In [1]: import numpy as np

In [2]: np.set_printoptions(precision=3, suppress=True, linewidth=200, sign=" ")

In [3]: M = np.load("out12.npy")

In [4]: print(M)
[[ 5  0  3  1  3  3  0  5  4  0  3  2  3  1]
 [ 1  4  2  2  5  2  0  5  2  5  4  0  0  1]
 [ 1  5  1  3  4  3  1  0  5  2  1  1  2  3]
 [ 0  1  4  5  5  1  3  1  4  4  3  4  3  1]
 [ 4  5  4  2  3  4  5  1  3  3  1  4  3  1]
 [ 5  5  5  1  1  1  2  5  2  0  3  0  0  1]
 [ 0  1  4  1  4  5  1  3  0  3  0  3  1  5]
 [ 2  2  2  3  4  3  0  2  0  1  2  1  3  0]
 [ 0  1  3  5  1  4  3  0  2  1  1  5  0  5]
 [ 1  2  3  3  5  5  5  3  4  4  2  1  5  2]
 [ 3  2  2  3  0  0  5  1  3  3  1  3  0  2]
 [ 4  0  2  0  0  5  1  4  1  2  4  4  3  5]
 [ 1  2  0  2  5  4  5  4  2  3  2  2  4  4]
 [ 5  1  3  2  1  0  1  0  4  2  5  4  4  4]]

In [5]: f = np.array([0, -3, 2, -3, -3, 2, 0, -3, -1, 2, 2, -3, -2, -2])

In [6]: Y = M + np.outer(f, np.eye(14)[8])

In [7]: print(round(float(np.linalg.det(Y) / np.linalg.det(M)), 3), np.round(1 + np.linalg.solve(M, f)[8], 3))
1.787 1.787

In [8]: gram = M.T @ M

In [9]: print(np.trace(gram), (M ** 2).sum())
1734 1734

In [10]: print(np.linalg.matrix_rank(gram))
14

In [11]: print(np.sort(np.abs(np.linalg.eigvals(M))))
[  2.327   3.294   3.294   3.322   3.322   4.202   4.202   4.455   4.455   4.774   4.774   4.778   8.32   34.438]

In [12]: assert M == M.T
ValueError: The truth value of an array with more than one element is ambiguous. Use a.any() or a.all()


In [13]: print(np.trace(M))
41

In [14]: F = np.load("x.npy")

In [15]: print(F)
[[  0.5  -0.3   0.5   0.6   0.3   1.1   1.3  -0.6  -1.2   0.7   0.9  -0.4   0.1  -1.1   0.1]
 [ -0.4   1.3   1.1   0.4  -0.7   0.    0.7   0.1  -0.2   1.9   1.8   0.8  -2.   -1.6   1.2]
 [  0.2   1.    1.   -0.5   1.1   0.   -0.1  -1.1   0.4   2.2  -0.5   1.    0.    0.3  -0.8]
 [ -0.5   0.6   0.5   1.3  -0.3  -1.4   0.1   0.    0.6  -1.9   0.2   0.8  -0.5   0.7   0.5]
 [  0.2  -1.2  -1.4   0.4  -1.1  -1.4  -0.2  -1.2  -0.9   0.3   2.4  -0.5   1.2   0.1  -1. ]
 [  2.   -0.3   0.8   0.4   1.1  -0.7   0.7   1.4  -0.6  -0.5   0.4   0.5   0.3  -0.8   1. ]
 [ -5.    1.5 -10.5   4.    5.5   6.    2.   -3.   -4.    4.   -4.5  -1.    0.5   3.   -0.5]
 [ -0.3   0.6  -1.5  -0.5  -0.3   2.    0.7  -0.8  -0.1   1.2  -0.1  -0.7  -1.4   2.1  -1.6]
 [ -1.4  -0.3  -1.2   1.5  -0.4  -1.9   0.5  -0.8   0.4   0.   -0.2   0.1  -2.    1.3  -0.7]
 [  1.2  -0.2   0.5   0.3   0.1   0.1   1.5  -1.   -0.4   0.6   0.3  -0.1   1.6   0.   -1.2]
 [ -0.1   0.4  -1.6  -1.8  -1.   -0.2   1.6   1.4  -0.1  -0.3  -2.4  -1.4  -0.6  -2.8   0.2]
 [ -0.6   0.    0.2   0.7   1.4  -1.2   2.4  -0.4  -1.2  -1.1   1.5   0.2   0.9  -0.1  -0.5]]

In [16]: t3 = np.stack([F, -3 * F, F[::-1]])

In [17]: print(np.einsum("bij,cij->bc", t3, t3))
[[  464.38 -1393.14   -16.18]
 [-1393.14  4179.42    48.54]
 [  -16.18    48.54   464.38]]

In [18]: print(np.linalg.matrix_rank(t3.reshape(3, -1)))
2

In [19]: print(np.linalg.norm(t3, axis=(1, 2)))
[ 21.549  64.648  21.549]

In [20]: print((t3 @ F.T).shape)
(3, 12, 12)
